$ python -q
>>> import numpy as np
>>> from numpy import linalg as LA
>>> np.set_printoptions(precision=2, suppress=True, linewidth=140, sign=" ")
>>> X = np.loadtxt("mat.csv", delimiter=",")
>>> X
array([[ 0.,  0.,  0.,  0.,  0.,  0.,  0.,  0.,  1.,  0.,  0.,  1.,  1.],
       [ 0.,  0.,  1.,  1.,  0.,  1.,  1.,  1.,  0.,  1.,  0.,  0.,  0.],
       [ 0.,  1.,  0.,  1.,  1.,  1.,  0.,  1.,  0.,  1.,  0.,  0.,  0.],
       [ 0.,  1.,  1.,  0.,  1.,  1.,  1.,  1.,  0.,  1.,  1.,  0.,  0.],
       [ 0.,  0.,  1.,  1.,  0.,  1.,  1.,  1.,  0.,  1.,  1.,  0.,  0.],
       [ 0.,  1.,  1.,  1.,  1.,  0.,  0.,  1.,  0.,  1.,  1.,  0.,  0.],
       [ 0.,  1.,  0.,  1.,  1.,  0.,  0.,  0.,  0.,  1.,  0.,  0.,  0.],
       [ 0.,  1.,  1.,  1.,  1.,  1.,  0.,  0.,  0.,  1.,  1.,  0.,  0.],
       [ 1.,  0.,  0.,  0.,  0.,  0.,  0.,  0.,  0.,  0.,  0.,  1.,  1.],
       [ 0.,  1.,  1.,  1.,  1.,  1.,  1.,  1.,  0.,  0.,  1.,  0.,  0.],
       [ 0.,  0.,  0.,  1.,  1.,  1.,  0.,  1.,  0.,  1.,  0.,  0.,  0.],
       [ 1.,  0.,  0.,  0.,  0.,  0.,  0.,  0.,  1.,  0.,  0.,  0.,  0.],
       [ 1.,  0.,  0.,  0.,  0.,  0.,  0.,  0.,  1.,  0.,  0.,  0.,  0.]])
>>> w, evecs = LA.eigh(X)
>>> np.round(LA.eigvalsh(X @ X), 2) + 0
array([  0.  ,   0.17,   0.22,   0.69,   1.  ,   1.  ,   1.  ,   1.61,   2.44,   3.67,   5.49,   6.56,  44.15])
>>> round(w.sum(), 2), np.trace(X)
(np.float64(0.0), np.float64(0.0))
>>> LA.eigvalsh(X + -3 * np.eye(13))
array([-5.34, -4.92, -4.56, -4.27, -4.  , -4.  , -4.  , -3.41, -3.  , -2.54, -2.17, -0.44,  3.64])
>>> (w > 1e-8).sum(), (w < -1e-8).sum()
(np.int64(4), np.int64(8))
>>> np.unique(w.round(6) + 0, return_counts=True)[1]
array([ 1,  1,  1,  1,  3,  1,  1,  1,  1,  1,  1])
>>> M2 = np.array([[-1, -2], [0, 1]])
>>> cent = np.array([[0, 0, 3], [3, 1, 0], [0, 2, 3]])
>>> m1 = np.kron(M2, cent)
>>> m1
array([[ 0,  0, -3,  0,  0, -6],
       [-3, -1,  0, -6, -2,  0],
       [ 0, -2, -3,  0, -4, -6],
       [ 0,  0,  0,  0,  0,  3],
       [ 0,  0,  0,  3,  1,  0],
       [ 0,  0,  0,  0,  2,  3]])
>>> M2 = LA.inv(m1)
>>> LA.inv(M2)
array([[ 0.,  0., -3.,  0.,  0., -6.],
       [-3., -1., -0., -6., -2., -0.],
       [-0., -2., -3., -0., -4., -6.],
       [-0., -0., -0., -0., -0.,  3.],
       [ 0.,  0.,  0.,  3.,  1.,  0.],
       [ 0.,  0.,  0.,  0.,  2.,  3.]])
>>> round(float(LA.det(m1) * LA.det(M2)), 2)
1.0
>>> np.round(m1 @ M2, 2) + 0
array([[ 1.,  0.,  0.,  0.,  0.,  0.],
       [ 0.,  1.,  0.,  0.,  0.,  0.],
       [ 0.,  0.,  1.,  0.,  0.,  0.],
       [ 0.,  0.,  0.,  1.,  0.,  0.],
       [ 0.,  0.,  0.,  0.,  1.,  0.],
       [ 0.,  0.,  0.,  0.,  0.,  1.]])
>>> round(float(LA.cond(m1)), 2)
20.9
>>> U, s, Vt = LA.svd(m1, full_matrices=False)
>>> np.round(U.T @ m1 @ Vt.T, 2) + 0
array([[ 10.92,   0.  ,   0.  ,   0.  ,   0.  ,   0.  ],
       [  0.  ,   7.62,   0.  ,   0.  ,   0.  ,   0.  ],
       [  0.  ,   0.  ,   3.05,   0.  ,   0.  ,   0.  ],
       [  0.  ,   0.  ,   0.  ,   1.87,   0.  ,   0.  ],
       [  0.  ,   0.  ,   0.  ,   0.  ,   1.31,   0.  ],
       [  0.  ,   0.  ,   0.  ,   0.  ,   0.  ,   0.52]])
>>> round(float(np.sqrt((s ** 2).sum())), 2), round(LA.norm(m1), 2)
(13.86, np.float64(13.86))
>>> s
array([ 10.92,   7.62,   3.05,   1.87,   1.31,   0.52])
>>> np.abs(Vt[0])
array([ 0.04,  0.14,  0.35,  0.09,  0.35,  0.85])
>>> np.round(U.T @ U, 2) + 0
array([[ 1.,  0.,  0.,  0.,  0.,  0.],
       [ 0.,  1.,  0.,  0.,  0.,  0.],
       [ 0.,  0.,  1.,  0.,  0.,  0.],
       [ 0.,  0.,  0.,  1.,  0.,  0.],
       [ 0.,  0.,  0.,  0.,  1.,  0.],
       [ 0.,  0.,  0.,  0.,  0.,  1.]])
>>> (s > 1e-8).sum()
np.int64(6)
>>> np.round(Vt @ Vt.T, 2) + 0
array([[ 1.,  0.,  0.,  0.,  0.,  0.],
       [ 0.,  1.,  0.,  0.,  0.,  0.],
       [ 0.,  0.,  1.,  0.,  0.,  0.],
       [ 0.,  0.,  0.,  1.,  0.,  0.],
       [ 0.,  0.,  0.,  0.,  1.,  0.],
       [ 0.,  0.,  0.,  0.,  0.,  1.]])
>>> np.cumsum(s ** 2) / np.sum(s ** 2)
array([ 0.62,  0.92,  0.97,  0.99,  1.  ,  1.  ])
>>> s / s[0]
array([ 1.  ,  0.7 ,  0.28,  0.17,  0.12,  0.05])
>>> round(LA.norm(m1, "nuc"), 2)
np.float64(25.28)
>>> m1[0] @ m1[5]
np.int64(-18)
>>> np.round(LA.norm(m1, 1), 2), np.round(LA.norm(m1, np.inf), 2)
(np.float64(18.0), np.float64(15.0))
>>> LA.norm(m1, axis=1)
array([ 6.71,  7.07,  8.06,  3.  ,  3.16,  3.61])
>>> round(float(LA.norm(m1[0], 1)), 2), round(float(LA.norm(m1[0], np.inf)), 2)
(9.0, 6.0)
>>> LA.norm(m1, axis=1).argmax()
np.int64(2)
>>> q, r_ = LA.qr(m1)
>>> np.trace(q @ q.T)
np.float64(6.0)
>>> q @ r_
array([[ 0.,  0., -3.,  0.,  0., -6.],
       [-3., -1.,  0., -6., -2.,  0.],
       [ 0., -2., -3.,  0., -4., -6.],
       [ 0.,  0.,  0.,  0.,  0.,  3.],
       [ 0.,  0.,  0.,  3.,  1.,  0.],
       [ 0.,  0.,  0.,  0.,  2.,  3.]])
>>> q.T @ q
array([[ 1.,  0.,  0.,  0.,  0.,  0.],
       [ 0.,  1.,  0.,  0.,  0.,  0.],
       [ 0.,  0.,  1.,  0.,  0.,  0.],
       [ 0.,  0.,  0.,  1.,  0.,  0.],
       [ 0.,  0.,  0.,  0.,  1.,  0.],
       [ 0.,  0.,  0.,  0.,  0.,  1.]])
>>> np.allclose(r_.T @ r_, m1.T @ m1)
True
>>> r_
array([[-3., -1.,  0., -6., -2.,  0.],
       [ 0., -2., -3.,  0., -4., -6.],
       [ 0.,  0., -3.,  0.,  0., -6.],
       [ 0.,  0.,  0., -3., -1.,  0.],
       [ 0.,  0.,  0.,  0., -2., -3.],
       [ 0.,  0.,  0.,  0.,  0.,  3.]])
>>> rng = np.random.default_rng(790479)
>>> labels = rng.permutation(6)
>>> labels
array([ 1,  3,  2,  4,  5,  0])
>>> M2 = m1[labels][:, labels]
>>> np.diag(M2)
array([-1,  0, -3,  1,  3,  0])
>>> np.sort(np.abs(LA.eigvals(M2)))
array([ 2.05,  2.05,  2.05,  2.05,  4.28,  4.28])
>>> np.allclose(M2, m1)
False
>>> np.trace(M2)
np.int64(0)
>>> J = np.arange(28).reshape(4, 7) + -1
>>> J
array([[-1,  0,  1,  2,  3,  4,  5],
       [ 6,  7,  8,  9, 10, 11, 12],
       [13, 14, 15, 16, 17, 18, 19],
       [20, 21, 22, 23, 24, 25, 26]])
>>> gram = J.T @ J
>>> gram
array([[  606,   644,   682,   720,   758,   796,   834],
       [  644,   686,   728,   770,   812,   854,   896],
       [  682,   728,   774,   820,   866,   912,   958],
       [  720,   770,   820,   870,   920,   970,  1020],
       [  758,   812,   866,   920,   974,  1028,  1082],
       [  796,   854,   912,   970,  1028,  1086,  1144],
       [  834,   896,   958,  1020,  1082,  1144,  1206]])
>>> (J @ J.T).shape
(4, 4)
>>> np.trace(gram), (J ** 2).sum()
(np.int64(6202), np.int64(6202))
